% python3 -q
>>> import numpy as np
>>> np.set_printoptions(precision=3, suppress=True, linewidth=200, sign=" ")
>>> u = np.array([3, 1, -5])
>>> feats = np.array([np.roll(u, i) for i in range(3)])
>>> feats
array([[ 3,  1, -5],
       [-5,  3,  1],
       [ 1, -5,  3]])
>>> P = np.triu(np.array([[2, 3, 1], [0, 2, 1], [3, 0, 0]]), 1) + np.eye(3)
>>> B = P @ feats @ np.linalg.inv(P)
>>> round(np.linalg.det(B), 3)
np.float64(-52.0)
>>> B
array([[-11.,  38., -26.],
       [ -4.,  10.,  -2.],
       [  1.,  -8.,  10.]])
>>> u = np.array([9, 5])
>>> np.array([np.convolve(row, u, "same") for row in B])
array([[-99., 287., -44.],
       [-36.,  70.,  32.],
       [  9., -67.,  50.]])
>>> Q = feats.astype(float).copy()
>>> for j in range(3):
...     Q[:, j] -= Q[:, :j] @ (Q[:, :j].T @ Q[:, j])
...     Q[:, j] /= np.linalg.norm(Q[:, j])
... 
>>> Q
array([[ 0.507,  0.475, -0.719],
       [-0.845,  0.11 , -0.523],
       [ 0.169, -0.873, -0.458]])
>>> Q, _ = np.linalg.qr(np.array([[-1.0], [-0.6], [0.5], [-0.9]]))
>>> X = Q @ Q.T
>>> X
array([[ 0.413,  0.248, -0.207,  0.372],
       [ 0.248,  0.149, -0.124,  0.223],
       [-0.207, -0.124,  0.103, -0.186],
       [ 0.372,  0.223, -0.186,  0.335]])
>>> rank = np.linalg.matrix_rank(X)
>>> rank
np.int64(1)
>>> N = np.linalg.svd(X)[2][rank:].T
>>> [int(np.linalg.matrix_rank(np.delete(X, i, axis=0))) for i in range(4)]
[1, 1, 1, 1]
>>> np.linalg.matrix_rank(X.T @ X), np.linalg.matrix_rank(X @ X.T)
(np.int64(1), np.int64(1))
>>> N @ N.T
array([[ 0.587, -0.248,  0.207, -0.372],
       [-0.248,  0.851,  0.124, -0.223],
       [ 0.207,  0.124,  0.897,  0.186],
       [-0.372, -0.223,  0.186,  0.665]])
>>> np.allclose(X @ N, 0)
True
>>> w, vecs = np.linalg.eigh(X)
>>> np.abs(vecs[:, -1])
array([ 0.643,  0.386,  0.321,  0.579])
>>> (w > 1e-8).sum(), (w < -1e-8).sum()
(np.int64(1), np.int64(0))
>>> np.round(np.linalg.svd(X, compute_uv=False), 3) + 0
array([ 1.,  0.,  0.,  0.])
>>> w.round(3) + 0
array([ 0.,  0.,  0.,  1.])
>>> np.unique(w.round(6) + 0, return_counts=True)[1]
array([ 3,  1])
>>> w.sum(), np.trace(X)
(np.float64(1.0), np.float64(1.0))
>>> np.abs(vecs[:, -1]).round(6).argmax()
np.int64(0)
>>> np.round(vecs.T @ vecs, 3) + 0
array([[ 1.,  0.,  0.,  0.],
       [ 0.,  1.,  0.,  0.],
       [ 0.,  0.,  1.,  0.],
       [ 0.,  0.,  0.,  1.]])
>>> np.round(vecs.T @ X @ vecs, 3) + 0
array([[ 0.,  0.,  0.,  0.],
       [ 0.,  0.,  0.,  0.],
       [ 0.,  0.,  0.,  0.],
       [ 0.,  0.,  0.,  1.]])
>>> np.round(np.linalg.eigvalsh(X @ X), 3) + 0
array([ 0.,  0.,  0.,  1.])
>>> A = np.load("data.npy")
>>> A
array([[ 0.571,  0.   ,  0.429],
       [ 0.2  ,  0.6  ,  0.2  ],
       [ 0.4  ,  0.2  ,  0.4  ]])
>>> w, vecs = np.linalg.eig(A)
>>> np.sort(np.linalg.eigvals(A.T))
array([ 0.055,  0.516,  1.   ])
>>> np.round(A @ vecs[:, 0] - w[0] * vecs[:, 0], 3) + 0
array([ 0.,  0.,  0.])
>>> np.sort(np.linalg.eigvals(A @ A))
array([ 0.003,  0.266,  1.   ])
>>> np.round(np.linalg.norm(A, "nuc"), 3)
np.float64(1.594)
>>> round(np.linalg.norm(A, 1), 3), round(float(np.linalg.norm(A, np.inf)), 3)
(np.float64(1.171), 1.0)
>>> A[1] @ A[0]
np.float64(0.2)
>>> round(np.trace(A), 3)
np.float64(1.571)
>>> A @ A
array([[ 0.498,  0.086,  0.417],
       [ 0.314,  0.4  ,  0.286],
       [ 0.428,  0.2  ,  0.372]])
>>> round(float(np.abs(np.linalg.eigvals(A)).max()), 3)
1.0
>>> np.allclose(A, A.T)
False
>>> np.linalg.determinant(A)
Traceback (most recent call last):
  File "<python-input-48>", line 1, in <module>
    np.linalg.determinant(A)
    ^^^^^^^^^^^^^^^^^^^^^
AttributeError: module 'numpy.linalg' has no attribute 'determinant'
